% python3 -q
>>> import numpy as np
>>> import numpy.linalg as la
>>> np.set_printoptions(suppress=True, linewidth=160)
>>> def rnd(a):
...     return np.round(a, 2) + 0
... 
>>> F = np.loadtxt("w.csv", delimiter=",")
>>> print(F)
[[-3.  1.  0.  0.  0.  0.  0.]
 [ 0. -3.  1.  0.  0.  0.  0.]
 [ 0.  0. -3.  1.  0.  0.  0.]
 [ 0.  0.  0. -3.  1.  0.  0.]
 [ 0.  0.  0.  0. -3.  1.  0.]
 [ 0.  0.  0.  0.  0. -3.  1.]
 [ 0.  0.  0.  0.  0.  0. -3.]]
>>> rng = np.random.default_rng(648678)
>>> out = F + rng.integers(-2, 3, (7, 5)) @ rng.integers(-2, 3, (5, 7))
>>> print(out)
[[  4.   1.   1.  -5.  -4.   3.   6.]
 [  1.  -9.  -3.  -7.   6.   5.   4.]
 [  6.   2.  -2.  -1.  -4.   2.   6.]
 [  5.   8.  -1.   4.  -3.  -1.  -6.]
 [-15.  -1.   6.   3.  -6.  -8.   4.]
 [  2.  -1.  -1.  -2.   1.  -1.   3.]
 [  3.  -5.  -4.  -3.   8.   5.  -9.]]
>>> print(np.abs(out - F).sum(axis=1))
[26. 33. 23. 32. 41. 11. 34.]
>>> print(la.matrix_rank(out - F, tol=1e-8))
5
>>> print(out - F)
[[  7.   0.   1.  -5.  -4.   3.   6.]
 [  1.  -6.  -4.  -7.   6.   5.   4.]
 [  6.   2.   1.  -2.  -4.   2.   6.]
 [  5.   8.  -1.   7.  -4.  -1.  -6.]
 [-15.  -1.   6.   3.  -3.  -9.   4.]
 [  2.  -1.  -1.  -2.   1.   2.   2.]
 [  3.  -5.  -4.  -3.   8.   5.  -6.]]
>>> out = np.array([[5, -4, 2],
...     [5, -3, -2],
...     [-4, -3, 0],
...     [0, 1, -5],
...     [-4, -2, -3],
...     [0, -1, 1],
...     [-1, 5, -5]])
>>> print(out.T @ F.T)
[[-10. -19.  12.  -4.  12.  -1.   3.]
 [  9.   6.  10.  -5.   5.   8. -15.]
 [ -8.   6.  -5.  12.  10.  -8.  15.]]
>>> print(la.matrix_rank(F @ out))
3
>>> print(F @ out)
[[-10.   9.  -8.]
 [-19.   6.   6.]
 [ 12.  10.  -5.]
 [ -4.  -5.  12.]
 [ 12.   5.  10.]
 [ -1.   8.  -8.]
 [  3. -15.  15.]]
>>> print(np.einsum("ij->j", F))
[-3. -2. -2. -2. -2. -2. -2.]
>>> print(np.vstack([F, out.T]).shape)
(10, 7)
>>> x = np.array([-2, -2, 2, 1, -2, 0, 1])
>>> h = np.maximum(F @ x, 0)
>>> print(h)
[4. 8. 0. 0. 6. 1. 0.]
>>> print(F.T @ h)
[-12. -20.   8.   0. -18.   3.   1.]
>>> print(np.flatnonzero(h > 1e-9))
[0 1 4 5]
>>> print(rnd(np.tanh(F @ x)))
[ 1.    1.   -1.   -1.    1.    0.76 -1.  ]
>>> u = np.array([3, 3, 0, 1, 3, 0, -3])
>>> J = np.array([np.roll(u, i) for i in range(7)])
>>> print(J)
[[ 3  3  0  1  3  0 -3]
 [-3  3  3  0  1  3  0]
 [ 0 -3  3  3  0  1  3]
 [ 3  0 -3  3  3  0  1]
 [ 1  3  0 -3  3  3  0]
 [ 0  1  3  0 -3  3  3]
 [ 3  0  1  3  0 -3  3]]
>>> print(J @ J)
[[ -3  27   3 -12  24  27 -17]
 [-17  -3  27   3 -12  24  27]
 [ 27 -17  -3  27   3 -12  24]
 [ 24  27 -17  -3  27   3 -12]
 [-12  24  27 -17  -3  27   3]
 [  3 -12  24  27 -17  -3  27]
 [ 27   3 -12  24  27 -17  -3]]
>>> print(np.allclose(J @ J.T, J.T @ J))
True
>>> print(rnd(np.sort(np.abs(la.eigvals(J)))))
[2.21 2.21 3.87 3.87 7.   9.23 9.23]
>>> print(np.allclose(J, J.T))
False
>>> print(np.trace(J))
21
>>> la.determinant(J)
Traceback (most recent call last):
  File "<python-input-32>", line 1, in <module>
    la.determinant(J)
    ^^^^^^^^^^^^^^
AttributeError: module 'numpy.linalg' has no attribute 'determinant'
>>> J.inv()
Traceback (most recent call last):
  File "<python-input-33>", line 1, in <module>
    J.inv()
    ^^^^^
AttributeError: 'numpy.ndarray' object has no attribute 'inv'
>>> print(rnd(la.det(J)))
43561.0
>>> M = np.array([[9, -8, 8, 2, 3, 5],
...     [2, 9, 7, -6, -4, -8],
...     [7, 9, -7, -7, -4, 7],
...     [-7, 2, 4, -8, 5, 7],
...     [4, 0, 4, 7, 4, -5],
...     [-9, -7, 3, 5, 9, -2]])
>>> u = np.array([-3, -3])
>>> print(np.array([np.convolve(row, u, "same") for row in M]))
[[-27  -3   0 -30 -15 -24]
 [ -6 -33 -48  -3  30  36]
 [-21 -48  -6  42  33  -9]
 [ 21  15 -18  12   9 -36]
 [-12 -12 -12 -33 -33   3]
 [ 27  48  12 -24 -42 -21]]
>>> print(np.polyval(u, M[1]))
[ -9 -30 -24  15   9  21]
>>> print(np.convolve(M[1], u))
[ -6 -33 -48  -3  30  36  24]
>>> print(np.cross(M[1, :3], M[5, :3]))
[ 76 -69  67]
>>> x = np.array([1, 1, 3, 2, 1, 1])
>>> target = M @ x
>>> b, lr = np.zeros(6), 1 / la.norm(M, 2) ** 2
>>> for i in range(30):
...     b -= lr * M.T @ (M @ b - target)
...     if i % 10 == 0: print(i, round(la.norm(M @ b - target), 2))
... 
0 26.62
10 5.79
20 3.65
>>> print(rnd(b))
[1.52 0.14 2.29 0.72 1.72 0.04]
>>> print(rnd(la.cond(M)))
21.82
>>> print(M @ M)
[[  74 -103   -5   40   94  154]
 [ 183  172  -34 -119 -176  -19]
 [   2 -101  145   72   25 -129]
 [ -18   45  -61   80   -2 -118]
 [  76   53   33  -73    2   87]
 [ -55   60  -92   16   32   26]]
>>> print(la.matrix_power(M, 2))
[[  74 -103   -5   40   94  154]
 [ 183  172  -34 -119 -176  -19]
 [   2 -101  145   72   25 -129]
 [ -18   45  -61   80   -2 -118]
 [  76   53   33  -73    2   87]
 [ -55   60  -92   16   32   26]]
>>> print((M - M.T) / 2)
[[ 0.  -5.   0.5  4.5 -0.5  7. ]
 [ 5.   0.  -1.  -4.  -2.  -0.5]
 [-0.5  1.   0.  -5.5 -4.   2. ]
 [-4.5  4.   5.5  0.  -1.   1. ]
 [ 0.5  2.   4.   1.   0.  -7. ]
 [-7.   0.5 -2.  -1.   7.   0. ]]
>>> print(np.allclose(M @ M.T, M.T @ M))
False
>>> print(rnd(np.abs(la.eigvals(M)).max()))
15.66
>>> M.inv()
Traceback (most recent call last):
  File "<python-input-52>", line 1, in <module>
    M.inv()
    ^^^^^
AttributeError: 'numpy.ndarray' object has no attribute 'inv'
>>> print(np.trace(M))
5
>>> A = np.loadtxt("dump.csv", delimiter=",")
>>> print(rnd(A))
[[ 0.7   1.52  1.13 -0.48  1.  ]
 [-4.04 -2.03  7.05 -4.03  1.  ]
 [-3.79 -1.84  6.74 -3.84  1.  ]
 [-0.26  0.8   2.33 -1.2   1.  ]
 [ 3.28  3.46 -2.1   1.46  1.  ]
 [ 1.43  2.08  0.21  0.08  1.  ]
 [-0.12  0.91  2.15 -1.09  1.  ]
 [-1.45 -0.09  3.82 -2.09  1.  ]
 [-8.08 -5.06 12.1  -7.06  1.  ]
 [-4.91 -2.68  8.14 -4.68  1.  ]
 [-2.75 -1.06  5.44 -3.06  1.  ]
 [ 4.4   4.3  -3.49  2.3   1.  ]
 [-0.97  0.27  3.22 -1.73  1.  ]
 [ 3.02  3.27 -1.78  1.27  1.  ]
 [-7.48 -4.61 11.35 -6.61  1.  ]
 [ 3.2   3.4  -2.01  1.4   1.  ]
 [ 5.46  5.09 -4.82  3.09  1.  ]
 [ 3.55  3.66 -2.44  1.66  1.  ]
 [-3.39 -1.54  6.23 -3.54  1.  ]
 [ 0.43  1.32  1.46 -0.68  1.  ]
 [ 1.22  1.92  0.47 -0.08  1.  ]
 [-2.21 -0.66  4.77 -2.66  1.  ]
 [-6.45 -3.84 10.06 -5.84  1.  ]
 [-4.21 -2.16  7.26 -4.16  1.  ]
 [-2.13 -0.6   4.67 -2.6   1.  ]
 [-2.01 -0.51  4.51 -2.51  1.  ]
 [-0.34  0.75  2.42 -1.25  1.  ]
 [-2.44 -0.83  5.05 -2.83  1.  ]
 [-7.49 -4.62 11.37 -6.62  1.  ]
 [-3.22 -1.41  6.02 -3.41  1.  ]
 [ 0.9   1.68  0.87 -0.32  1.  ]
 [ 3.4   3.55 -2.25  1.55  1.  ]
 [ 1.85  2.38 -0.31  0.38  1.  ]]
>>> left, sv, vt = la.svd(A)
>>> V = vt[:(sv > 1e-8).sum()]
>>> x = A[26] + 3 * A[21] + rng.integers(2) * np.eye(5)[0]
>>> print(rnd(x))
[-5.98 -1.23 16.72 -9.23  4.  ]
>>> print(rnd(V.T @ V))
[[ 0.36  0.4  -0.19  0.14  0.13]
 [ 0.4   0.58  0.07  0.01  0.28]
 [-0.19  0.07  0.67 -0.36  0.22]
 [ 0.14  0.01 -0.36  0.2  -0.09]
 [ 0.13  0.28  0.22 -0.09  0.19]]
>>> print(la.matrix_rank(np.vstack([A, x])))
3
>>> print(rnd(np.diag(V.T @ V)))
[0.36 0.58 0.67 0.2  0.19]
>>> print(rnd(la.norm(x - V.T @ V @ x)))
0.8
>>> print(np.allclose(V.T @ V @ x, x))
False
